$ python -q
>>> import numpy as np
>>> np.set_printoptions(precision=3, suppress=True, linewidth=160)
>>> def tidy(a):
...     return np.round(a, 3) + 0
... 
>>> X = np.loadtxt("test9.csv", delimiter=",")
>>> print(X)
[[1. 0. 0. 0. 0.]
 [1. 1. 0. 0. 0.]
 [1. 2. 1. 0. 0.]
 [0. 0. 0. 1. 0.]
 [1. 1. 1. 2. 1.]]
>>> cov = X.T @ X
>>> print(np.diag(cov))
[4. 6. 2. 5. 1.]
>>> print(cov)
[[4. 4. 2. 2. 1.]
 [4. 6. 3. 2. 1.]
 [2. 3. 2. 2. 1.]
 [2. 2. 2. 5. 2.]
 [1. 1. 1. 2. 1.]]
>>> print(tidy(np.linalg.eigvalsh(cov)[::-1]))
[12.693  3.977  1.     0.251  0.079]
>>> print(np.allclose(cov, cov.T))
True
>>> B = np.array([[0, 1], [2, 0]])
>>> cent = np.kron(B, X)
>>> print(tidy(np.linalg.norm(cent, 2)), tidy(np.linalg.norm(B, 2) * np.linalg.norm(X, 2)))
7.126 7.126
>>> print(np.linalg.matrix_rank(cent))
10
>>> print(cent.shape)
(10, 10)
>>> print(cent)
[[0. 0. 0. 0. 0. 1. 0. 0. 0. 0.]
 [0. 0. 0. 0. 0. 1. 1. 0. 0. 0.]
 [0. 0. 0. 0. 0. 1. 2. 1. 0. 0.]
 [0. 0. 0. 0. 0. 0. 0. 0. 1. 0.]
 [0. 0. 0. 0. 0. 1. 1. 1. 2. 1.]
 [2. 0. 0. 0. 0. 0. 0. 0. 0. 0.]
 [2. 2. 0. 0. 0. 0. 0. 0. 0. 0.]
 [2. 4. 2. 0. 0. 0. 0. 0. 0. 0.]
 [0. 0. 0. 2. 0. 0. 0. 0. 0. 0.]
 [2. 2. 2. 4. 2. 0. 0. 0. 0. 0.]]
>>> f, g = X[3], X[2]
>>> print(f @ g)
0.0
>>> p = (f @ g) / (f @ f) * f
>>> print((g - p) @ f)
0.0
>>> print(np.outer(f, g))
[[0. 0. 0. 0. 0.]
 [0. 0. 0. 0. 0.]
 [0. 0. 0. 0. 0.]
 [1. 2. 1. 0. 0.]
 [0. 0. 0. 0. 0.]]
>>> print(tidy(np.linalg.norm(f + g) ** 2 + np.linalg.norm(f - g) ** 2))
14.0
>>> print(p)
[0. 0. 0. 0. 0.]
>>> arr = np.loadtxt("arr.csv", delimiter=",")
>>> print(arr)
[[ 2.  7. -8.  9. -4.  6. -8.  1.  9.]
 [-1.  8. -4.  0. -6.  0.  4. -6.  1.]
 [ 0.  9.  6. -9.  5. -7. -6. -1.  8.]
 [-3. -4.  8.  3. -9.  7.  9.  0. -5.]
 [ 3.  1.  0. -8. -5.  9. -5.  5.  6.]
 [ 1. -9.  8. -9.  8. -8. -4. -9. -8.]
 [-9. -1.  9.  4. -9. -1. -6. -2.  2.]
 [-3. -9.  2.  7.  5. -8. -5.  8. -7.]
 [ 9. -1.  8.  8. -5. -6.  1.  5.  8.]
 [-5.  1.  5.  9.  0. -7. -7.  4.  9.]]
>>> x0 = np.array([2, 2, 0, 2, 0, 2, 2, 2, 0])
>>> y = arr @ x0
>>> print(y)
[ 34.  10. -28.  24.  10. -76. -30. -20.  32. -10.]
>>> print(tidy(np.linalg.pinv(arr) @ arr))
[[1. 0. 0. 0. 0. 0. 0. 0. 0.]
 [0. 1. 0. 0. 0. 0. 0. 0. 0.]
 [0. 0. 1. 0. 0. 0. 0. 0. 0.]
 [0. 0. 0. 1. 0. 0. 0. 0. 0.]
 [0. 0. 0. 0. 1. 0. 0. 0. 0.]
 [0. 0. 0. 0. 0. 1. 0. 0. 0.]
 [0. 0. 0. 0. 0. 0. 1. 0. 0.]
 [0. 0. 0. 0. 0. 0. 0. 1. 0.]
 [0. 0. 0. 0. 0. 0. 0. 0. 1.]]
>>> rng = np.random.default_rng(78)
>>> y = y + 0.02 * rng.normal(size=10)
>>> print(tidy(y))
[ 33.986  10.008 -28.008  23.978  10.014 -76.007 -29.999 -19.986  32.051 -10.01 ]
>>> c, *_ = np.linalg.lstsq(arr, y)
>>> print(tidy(c))
[ 2.002  1.998 -0.003  1.998 -0.005  1.995  2.     2.002  0.   ]
>>> print(tidy(np.linalg.norm(y - arr @ c)))
0.012
>>> print(tidy(arr.T @ (y - arr @ c)))
[0. 0. 0. 0. 0. 0. 0. 0. 0.]
>>> x0 = np.array([7, 1, 2, 2, 7, 4, 7, 3, 1])
>>> h1 = np.maximum(arr @ x0, 0)
>>> print(arr.T @ h1)
[ 525. -145.  680.  580. -505. -250.  245.  325.  420.]
>>> print(tidy(np.tanh(arr @ x0)))
[-1. -1. -1.  1. -1. -1. -1. -1.  1. -1.]
>>> print(h1)
[ 0.  0.  0. 20.  0.  0.  0.  0. 65.  0.]
>>> F = np.load("block4.npy")
>>> print(F)
[[-2.  1.  0.  0.  0.  0.  0.]
 [ 0. -2.  1.  0.  0.  0.  0.]
 [ 0.  0. -2.  1.  0.  0.  0.]
 [ 0.  0.  0. -2.  1.  0.  0.]
 [ 0.  0.  0.  0. -2.  1.  0.]
 [ 0.  0.  0.  0.  0. -2.  1.]
 [ 0.  0.  0.  0.  0.  0. -2.]]
>>> t3 = np.stack([F, 4 * F, F[::-1]])
>>> print((t3 @ F.T).shape)
(3, 7, 7)
>>> print(np.einsum("bij,cij->bc", t3, t3))
[[ 34. 136.   5.]
 [136. 544.  20.]
 [  5.  20.  34.]]
>>> print(np.linalg.matrix_rank(t3.reshape(3, -1)))
2
>>> print(t3.shape)
(3, 7, 7)
>>> J, _ = np.linalg.qr(np.array([[0.0, 1.7, -1.2, 0.9, -0.5, 0.3, -0.3],
...     [-1.1, 0.4, -0.8, 1.0, -1.3, -0.1, 0.2],
...     [0.0, -0.8, 0.5, -1.2, 1.0, -0.7, 0.6],
...     [0.2, -0.5, -0.1, -0.6, -1.3, -0.1, 0.2],
...     [0.9, 0.8, 1.3, -0.3, -0.2, -0.1, 0.8],
...     [-0.5, 0.4, -0.9, -0.5, -0.7, 0.4, 0.6],
...     [-0.9, 0.0, -0.4, -0.4, 0.4, -1.4, 0.7]]))
>>> print(tidy(J))
[[ 0.    -0.781  0.383 -0.104  0.209  0.312 -0.303]
 [ 0.623 -0.18  -0.295  0.346 -0.453 -0.064 -0.405]
 [ 0.     0.367 -0.128 -0.476  0.24   0.029 -0.75 ]
 [-0.113  0.229  0.395 -0.22  -0.715  0.468 -0.026]
 [-0.51  -0.37  -0.659 -0.26  -0.319  0.004 -0.005]
 [ 0.283 -0.182  0.221 -0.61  -0.21  -0.627  0.169]
 [ 0.51   0.003 -0.334 -0.393  0.192  0.535  0.39 ]]
>>> x0 = np.array([1, 1, 3, 5, 6, 2, 6])
>>> y = J @ x0
>>> c, lr = np.zeros(7), 1 / np.linalg.norm(J, 2) ** 2
>>> for i in range(150):
...     c -= lr * J.T @ (J @ c - y)
...     if i % 50 == 0: print(i, round(np.linalg.norm(J @ c - y), 3))
... 
0 0.0
50 0.0
100 0.0
>>> print(tidy(c))
[1. 1. 3. 5. 6. 2. 6.]
>>> print(tidy(np.linalg.cond(J)))
1.0
>>> labels = rng.permutation(7)
>>> print(labels)
[1 6 4 3 0 5 2]
>>> B = J[labels][:, labels]
>>> print(tidy(B))
[[-0.18  -0.405 -0.453  0.346  0.623 -0.064 -0.295]
 [ 0.003  0.39   0.192 -0.393  0.51   0.535 -0.334]
 [-0.37  -0.005 -0.319 -0.26  -0.51   0.004 -0.659]
 [ 0.229 -0.026 -0.715 -0.22  -0.113  0.468  0.395]
 [-0.781 -0.303  0.209 -0.104  0.     0.312  0.383]
 [-0.182  0.169 -0.21  -0.61   0.283 -0.627  0.221]
 [ 0.367 -0.75   0.24  -0.476  0.     0.029 -0.128]]
>>> print(np.allclose(B, J))
False
>>> mat = np.loadtxt("case9.csv", delimiter=",")
>>> print(mat)
[[ 0.405  0.1    0.3    0.8   -0.4  ]
 [-1.973  0.1   -0.3   -0.5    2.   ]
 [-0.32   1.    -0.6    0.3    0.3  ]
 [-0.686  1.3   -0.1    1.1    0.8  ]
 [-0.603  0.1   -1.9    0.5    0.7  ]
 [-0.703 -0.6    0.7    0.     0.7  ]
 [-0.626 -1.5    0.2   -0.3    0.7  ]
 [ 0.11  -0.8    0.    -2.3   -0.1  ]
 [ 0.051  0.8   -0.2   -0.3    0.   ]
 [-1.326  1.8    1.2    0.4    1.3  ]
 [-0.642 -3.3   -0.3   -0.7    0.6  ]
 [-1.213 -0.9    1.6   -0.2    1.2  ]
 [-0.029 -1.1    0.4   -1.     0.   ]
 [-1.634 -1.2   -0.1   -0.8    1.5  ]
 [-1.415  2.     0.2   -0.2    1.4  ]
 [ 2.355 -1.5   -1.    -0.2   -2.3  ]
 [-1.011 -1.3    0.9    0.2    1.   ]
 [-2.021  0.4   -0.2    2.5    2.1  ]
 [-0.124 -0.9    1.2   -0.1    0.1  ]
 [ 0.045 -0.8    1.7   -1.6   -0.1  ]
 [ 0.726 -0.3    0.9    0.3   -0.7  ]
 [ 0.991 -0.7    0.     0.    -1.   ]
 [ 0.863  1.5   -0.3    0.3   -0.8  ]
 [-1.29  -1.6    0.1    1.7    1.2  ]
 [-0.832  1.1   -0.6    0.2    0.8  ]
 [-0.198  0.8    0.1    1.6    0.1  ]
 [ 0.979 -1.7   -0.9   -2.3   -0.9  ]
 [ 0.062 -0.1    0.4   -1.2   -0.1  ]
 [-0.273  2.3   -1.7   -0.2    0.2  ]
 [ 0.368 -1.8   -1.7    0.8   -0.4  ]
 [ 0.58   0.5    0.3   -1.8   -0.6  ]
 [ 0.093  0.     0.6    0.3    0.   ]
 [ 0.089  0.4   -0.4   -1.5   -0.1  ]
 [ 1.075 -1.1    1.     1.4   -1.1  ]]
>>> print(round(np.log10(np.linalg.cond(mat))))
2
>>> print(np.linalg.matrix_rank(mat, rtol=0.1))
4
>>> print(tidy(np.abs(np.linalg.svd(mat)[2][-1])))
[0.704 0.003 0.007 0.003 0.711]
>>> print(np.argsort(-np.linalg.norm(mat, axis=0).round(6), kind="stable")[:3])
[1 3 0]
>>> cent = mat[[12, 14]].astype(float)
>>> for _ in range(4):
...     labels = np.linalg.norm(mat[:, None] - cent, axis=-1).argmin(axis=1)
...     cent = np.array([mat[labels == j].mean(axis=0) for j in range(2)])
... 
>>> print(labels)
[0 1 1 1 1 0 0 0 1 1 0 0 0 0 1 0 0 1 0 0 0 0 1 0 1 1 0 0 1 0 0 0 0 0]
>>> print(tidy(cent[1] - cent[0]))
[-0.755  2.018 -0.635  0.861  0.778]
>>> print(tidy(cent))
[[ 0.028 -0.918  0.268 -0.386 -0.036]
 [-0.728  1.1   -0.367  0.475  0.742]]
>>> cen = (mat - mat.mean(axis=0)) / mat.std(axis=0)
>>> print(tidy(cen.std(axis=0)))
[1. 1. 1. 1. 1.]
>>> c = np.linalg.lstsq(np.delete(cen, 1, axis=1), cen[:, 1])[0]
>>> print(tidy(1 - np.var(cen[:, 1] - np.delete(cen, 1, axis=1) @ c)))
0.081
>>> print(tidy(c))
[ 1.587 -0.105  0.138  1.75 ]
>>> print(np.abs(c).argmax())
3
>>> W1 = np.array([[1, 0], [1, 0], [1, 1], [2, 1], [2, -2]])
>>> c = np.array([9, 8])
>>> H = np.maximum(mat @ W1 + c, 0)
>>> print(np.linalg.matrix_rank(H))
2
>>> print((H > 0).astype(int))
[[1 1]
 [1 1]
 [1 1]
 [1 1]
 [1 1]
 [1 1]
 [1 1]
 [1 1]
 [1 1]
 [1 1]
 [1 1]
 [1 1]
 [1 1]
 [1 1]
 [1 1]
 [1 1]
 [1 1]
 [1 1]
 [1 1]
 [1 1]
 [1 1]
 [1 1]
 [1 1]
 [1 1]
 [1 1]
 [1 1]
 [1 1]
 [1 1]
 [1 1]
 [1 1]
 [1 1]
 [1 1]
 [1 1]
 [1 1]]
>>> cent = np.array([[-2, -3, 1], [-3, 3, 4]])
>>> print(W1 @ cent)
[[ -2  -3   1]
 [ -2  -3   1]
 [ -5   0   5]
 [ -7  -3   6]
 [  2 -12  -6]]
>>> M = np.array([[0.0, 0.0, 0.0, -1.0],
...     [0.0, 0.0, -1.0, 0.0],
...     [0.0, -1.0, 0.0, 0.0],
...     [-1.0, 0.0, 0.0, 0.0]])
>>> print(tidy(np.linalg.svd(M, compute_uv=False)))
[1. 1. 1. 1.]
>>> print(tidy(np.linalg.norm(M, axis=0)))
[1. 1. 1. 1.]
>>> print(M.T @ M)
[[1. 0. 0. 0.]
 [0. 1. 0. 0.]
 [0. 0. 1. 0.]
 [0. 0. 0. 1.]]
>>> Q, evecs = np.linalg.qr(F[:, :3])[0], np.linalg.qr(F[:, 3:])[0]
>>> sig = np.linalg.svd(Q.T @ evecs, compute_uv=False)
>>> print(tidy(np.linalg.norm(Q @ Q.T - evecs @ evecs.T, 2)))
1.0
>>> print((sig > 0.9).sum())
0
>>> print(tidy(np.degrees(np.arccos(sig.clip(0, 1)))))
[60.049 90.    90.   ]
>>> f = np.array([1, 1, 1, 1, 3, 2, 3, 3, 2, 1, 0, 0])
>>> feats = f[np.abs(np.subtract.outer(np.arange(12), np.arange(12)))]
>>> print(feats)
[[1 1 1 1 3 2 3 3 2 1 0 0]
 [1 1 1 1 1 3 2 3 3 2 1 0]
 [1 1 1 1 1 1 3 2 3 3 2 1]
 [1 1 1 1 1 1 1 3 2 3 3 2]
 [3 1 1 1 1 1 1 1 3 2 3 3]
 [2 3 1 1 1 1 1 1 1 3 2 3]
 [3 2 3 1 1 1 1 1 1 1 3 2]
 [3 3 2 3 1 1 1 1 1 1 1 3]
 [2 3 3 2 3 1 1 1 1 1 1 1]
 [1 2 3 3 2 3 1 1 1 1 1 1]
 [0 1 2 3 3 2 3 1 1 1 1 1]
 [0 0 1 2 3 3 2 3 1 1 1 1]]
>>> cov = feats.T @ feats
>>> print(cov)
[[40 36 33 28 25 23 23 25 30 30 34 36]
 [36 41 37 34 31 27 26 26 27 31 30 34]
 [33 37 42 38 37 33 30 29 28 28 31 30]
 [28 34 38 42 39 36 33 31 28 28 27 30]
 [25 31 37 39 47 39 39 38 31 29 26 25]
 [23 27 33 36 39 42 36 39 33 30 26 23]
 [23 26 30 33 39 36 42 39 36 33 27 23]
 [25 26 29 31 38 39 39 47 39 37 31 25]
 [30 27 28 28 31 33 36 39 42 38 34 28]
 [30 31 28 28 29 30 33 37 38 42 37 33]
 [34 30 31 27 26 26 27 31 34 37 41 36]
 [36 34 30 30 25 23 23 25 28 33 36 40]]
>>> print(np.linalg.matrix_rank(cov))
12
>>> Uu, sig, Vh = np.linalg.svd(cov)
>>> print(np.argmax(sig[:-1] / (sig[1:] + 1e-6)) + 1)
10
>>> B = Uu[:, :10] @ np.diag(sig[:10]) @ Vh[:10]
>>> print(np.linalg.matrix_rank(B))
10
>>> print(tidy(np.linalg.norm(cov - B, 2)), tidy(sig[10]))
0.043 0.043
>>> m1 = np.array([[2, 2, 0, 0, 2, 2, 2, 0, 3, 2, 2, 2],
...     [2, 1, 1, 0, 0, 2, 2, 2, 0, 1, 0, 1],
...     [1, 2, 0, 0, 3, 3, 0, 1, 1, 1, 2, 0],
...     [1, 1, 2, 0, 2, 1, 0, 3, 2, 0, 3, 2],
...     [0, 3, 2, 2, 0, 3, 3, 1, 1, 3, 3, 2],
...     [2, 1, 3, 3, 2, 1, 0, 3, 2, 1, 0, 3],
...     [0, 1, 2, 2, 0, 1, 2, 3, 2, 2, 1, 0],
...     [2, 0, 0, 2, 3, 1, 0, 2, 2, 3, 0, 0],
...     [0, 1, 3, 3, 2, 3, 0, 0, 0, 0, 2, 3]])
>>> print(m1)
[[2 2 0 0 2 2 2 0 3 2 2 2]
 [2 1 1 0 0 2 2 2 0 1 0 1]
 [1 2 0 0 3 3 0 1 1 1 2 0]
 [1 1 2 0 2 1 0 3 2 0 3 2]
 [0 3 2 2 0 3 3 1 1 3 3 2]
 [2 1 3 3 2 1 0 3 2 1 0 3]
 [0 1 2 2 0 1 2 3 2 2 1 0]
 [2 0 0 2 3 1 0 2 2 3 0 0]
 [0 1 3 3 2 3 0 0 0 0 2 3]]
>>> cov = m1.T @ m1
>>> print(tidy(np.linalg.svd(m1, compute_uv=False) ** 2))
[232.685  31.172  29.826  24.08   13.527   9.141   7.465   1.176   0.927]
>>> print(tidy(np.linalg.eigvalsh(cov)[::-1]))
[232.685  31.172  29.826  24.08   13.527   9.141   7.465   1.176   0.927   0.      0.      0.   ]
